% python3 -q
>>> import numpy as np
>>> import numpy.linalg as la
>>> np.set_printoptions(precision=3, suppress=True, linewidth=140, floatmode="fixed")
>>> rd = lambda a: np.round(a, 3) + 0
>>> A = np.array([[2, 3, 2], [3, 2, 1], [2, 1, 2]])
>>> # symmetric, so the eigenvalues are real
>>> [round(float(la.det(A[:i, :i])), 2) + 0 for i in range(1, 4)]
[2.0, -5.0, -8.0]
>>> f = np.array([2, -5, 5])
>>> np.correlate(A[2], A[1], "full")
array([ 2,  5, 10,  7,  6])
>>> np.array([np.convolve(row, f, "same") for row in A])
array([[ -4,  -1,   5],
       [-11,   7,   5],
       [ -8,   9,  -5]])
>>> vec = np.array([1, 1, 1])
>>> target = A @ vec
>>> target
array([7, 6, 5])
>>> rd(la.solve(A, A[:, 2]))
array([0.000, 0.000, 1.000])
>>> ev, V = la.eigvalsh(A)
Traceback (most recent call last):
  File "<python-input-14>", line 1, in <module>
    ev, V = la.eigvalsh(A)
    ^^^^^
ValueError: too many values to unpack (expected 2)
>>> ev, V = la.eigh(A)
>>> np.unique(ev.round(6) + 0, return_counts=True)[1]
array([1, 1, 1])
>>> rd(np.abs(V[:, -1]))
array([0.658, 0.593, 0.464])
>>> rd(la.svd(A, compute_uv=False))
array([6.113, 1.202, 1.089])
>>> rd(V @ np.diag(ev) @ V.T)
array([[2.000, 3.000, 2.000],
       [3.000, 2.000, 1.000],
       [2.000, 1.000, 2.000]])
>>> F = np.load("x.npy")
>>> F
array([[ 2.947,  0.370,  0.081,  0.395,  0.212],
       [ 0.370, -1.627,  0.438, -2.975,  1.604],
       [ 0.081,  0.438,  0.982, -1.161, -0.798],
       [ 0.395, -2.975, -1.161, -0.086, -1.878],
       [ 0.212,  1.604, -0.798, -1.878,  2.784]])
>>> # equal to its transpose
>>> vec = np.array([0, 8, 7, -6, -8])
>>> rd(F @ (2 * vec))
array([ -1.078,  -9.864,  47.456, -32.774,  -7.516])
>>> np.sign((F @ vec).round(6))
array([-1.000, -1.000,  1.000, -1.000, -1.000])
>>> (F @ vec).argmax()
np.int64(2)
>>> rd(F @ np.ones(5))
array([ 4.005, -2.190, -0.458, -5.705,  1.924])
>>> rd(F @ vec)
array([ -0.539,  -4.932,  23.728, -16.387,  -3.758])
>>> rd((F * vec).sum(axis=1))
array([ -0.539,  -4.932,  23.728, -16.387,  -3.758])
>>> F @ np.eye(5)[0]
array([2.947, 0.370, 0.081, 0.395, 0.212])
>>> rng = np.random.default_rng(851647)
>>> labels = rng.permutation(5)
>>> labels
array([4, 3, 2, 0, 1])
>>> other = F[labels][:, labels]
>>> rd(np.sort(np.abs(la.eigvals(other))))
array([1.000, 2.000, 3.000, 4.000, 5.000])
>>> np.allclose(other, F)
False
>>> np.trace(other)
np.float64(5.0)
>>> f = np.array([-5, -1, -2, -3, -2])
>>> other = F + np.outer(f, np.eye(5)[3])
>>> rd(la.det(other) / la.det(F)), rd(1 + la.solve(F, f)[3])
(np.float64(2.612), np.float64(2.612))
>>> la.matrix_rank(la.inv(other) - la.inv(F), tol=1e-8)
np.int64(1)
>>> X = np.load("test18.npy")
>>> X
array([[0.333, 0.389, 0.167, 0.111],
       [0.381, 0.286, 0.238, 0.095],
       [0.200, 0.320, 0.160, 0.320],
       [0.286, 0.381, 0.190, 0.143]])
>>> # row-stochastic, so 1 is an eigenvalue
>>> X @ np.ones(4)
array([1.000, 1.000, 1.000, 1.000])
>>> rd(la.matrix_power(X, 100))
array([[0.317, 0.339, 0.193, 0.151],
       [0.317, 0.339, 0.193, 0.151],
       [0.317, 0.339, 0.193, 0.151],
       [0.317, 0.339, 0.193, 0.151]])
>>> rd(np.sort(np.abs(la.eigvals(X)))[::-1])
array([1.000, 0.090, 0.090, 0.072])
>>> pr = np.eye(4)[1]
>>> for _ in range(7):
...     pr = pr @ X
...     print(pr.round(3))
... 
[0.381 0.286 0.238 0.095]
[0.311 0.342 0.188 0.159]
[0.317 0.340 0.194 0.150]
[0.316 0.339 0.193 0.151]
[0.317 0.339 0.193 0.151]
[0.317 0.339 0.193 0.151]
[0.317 0.339 0.193 0.151]
>>> other = la.inv(X)
>>> rd(la.det(X) * other)
array([[ 0.007,  0.002,  0.001, -0.010],
       [ 0.000, -0.003, -0.001,  0.005],
       [-0.012,  0.003, -0.002,  0.012],
       [ 0.001,  0.000,  0.003, -0.005]])
>>> rd(la.cond(X))
np.float64(40.294)
>>> (np.abs(other) > 1e-9).astype(int)
array([[1, 1, 1, 1],
       [1, 1, 1, 1],
       [1, 1, 1, 1],
       [1, 1, 1, 1]])
>>> rd(la.slogdet(X)[0])
np.float64(1.0)
>>> vec = np.array([-1, 2, 2, -1])
>>> target = X @ vec
>>> rd(target)
array([0.668, 0.572, 0.440, 0.713])
>>> rd(la.solve(X, target))
array([-1.000,  2.000,  2.000, -1.000])
>>> rd(la.solve(X, target + X[:, 3]))
array([-1.000,  2.000,  2.000,  0.000])
>>> rd(la.solve(X.T, X[3]))
array([0.000, 0.000, 0.000, 1.000])
>>> W1 = np.array([[-1, -5, -4], [0, 4, 2], [-3, -4, 1], [-1, 5, -5]])
>>> c = np.array([1, 0, -3])
>>> hid = np.maximum(X @ W1 + c, 0)
>>> (hid > 0).mean(axis=0)
array([0.500, 0.500, 0.000])
>>> (hid > 0).astype(int)
array([[1, 0, 0],
       [0, 0, 0],
       [0, 1, 0],
       [1, 1, 0]])
>>> cent = np.array([[0, 1], [2, -2], [-2, 0]])
>>> (hid @ cent).round(6).argmax(axis=1)
array([1, 0, 0, 0])
>>> other = X / np.sqrt((X ** 2).mean(axis=1, keepdims=True))
>>> rd(la.norm(other, axis=1))
array([2.000, 2.000, 2.000, 2.000])
>>> rd(X - X.mean(axis=1, keepdims=True))
array([[ 0.083,  0.139, -0.083, -0.139],
       [ 0.131,  0.036, -0.012, -0.155],
       [-0.050,  0.070, -0.090,  0.070],
       [ 0.036,  0.131, -0.060, -0.107]])
>>> la.matrix_rank(other) == la.matrix_rank(X)
np.True_
>>> la.matrix_rank(X - X.mean(axis=1, keepdims=True))
np.int64(3)
>>> data = np.loadtxt("w.csv", delimiter=",")
>>> data
array([[ 1.000, -1.000,  1.000, -1.000],
       [ 1.000,  0.000,  0.000,  0.000],
       [ 1.000,  1.000,  1.000,  1.000],
       [ 1.000,  2.000,  4.000,  8.000],
       [ 1.000,  3.000,  9.000, 27.000],
       [ 1.000,  4.000, 16.000, 64.000]])
>>> vec = np.array([-2, 2, -1, -1])
>>> target = data @ vec
>>> target
array([ -4.000,  -2.000,  -2.000, -10.000, -32.000, -74.000])
>>> rd(la.pinv(data) @ data)
array([[1.000, 0.000, 0.000, 0.000],
       [0.000, 1.000, 0.000, 0.000],
       [0.000, 0.000, 1.000, 0.000],
       [0.000, 0.000, 0.000, 1.000]])
>>> target = target + 0.1 * rng.normal(size=6)
>>> rd(target)
array([ -4.129,  -1.893,  -2.010, -10.003, -32.013, -74.102])
>>> c, *_ = la.lstsq(data, target)
>>> [round(float(la.norm(la.solve(data.T @ data + lam * np.eye(4), data.T @ target))), 2) for lam in (0, 1, 10, 100)]
[3.2, 2.51, 1.33, 1.1]
>>> rd(c)
array([-1.965,  2.073, -1.061, -0.991])
>>> rd(data.T @ (target - data @ c))
array([0.000, 0.000, 0.000, 0.000])
>>> c.round()
array([-2.000,  2.000, -1.000, -1.000])
>>> other = data / la.norm(data, axis=1, keepdims=True)
>>> C2 = other @ other.T
>>> (C2 - 2 * np.eye(6)).round(6).argmax(axis=1)
array([1, 0, 3, 4, 5, 4])
>>> np.argwhere(np.triu(np.abs(C2) > 0.95, 1))
array([[3, 4],
       [3, 5],
       [4, 5]])
>>> rd(C2)
array([[ 1.000,  0.500,  0.000, -0.271, -0.349, -0.386],
       [ 0.500,  1.000,  0.500,  0.108,  0.035,  0.015],
       [ 0.000,  0.500,  1.000,  0.813,  0.698,  0.643],
       [-0.271,  0.108,  0.813,  1.000,  0.981,  0.960],
       [-0.349,  0.035,  0.698,  0.981,  1.000,  0.996],
       [-0.386,  0.015,  0.643,  0.960,  0.996,  1.000]])
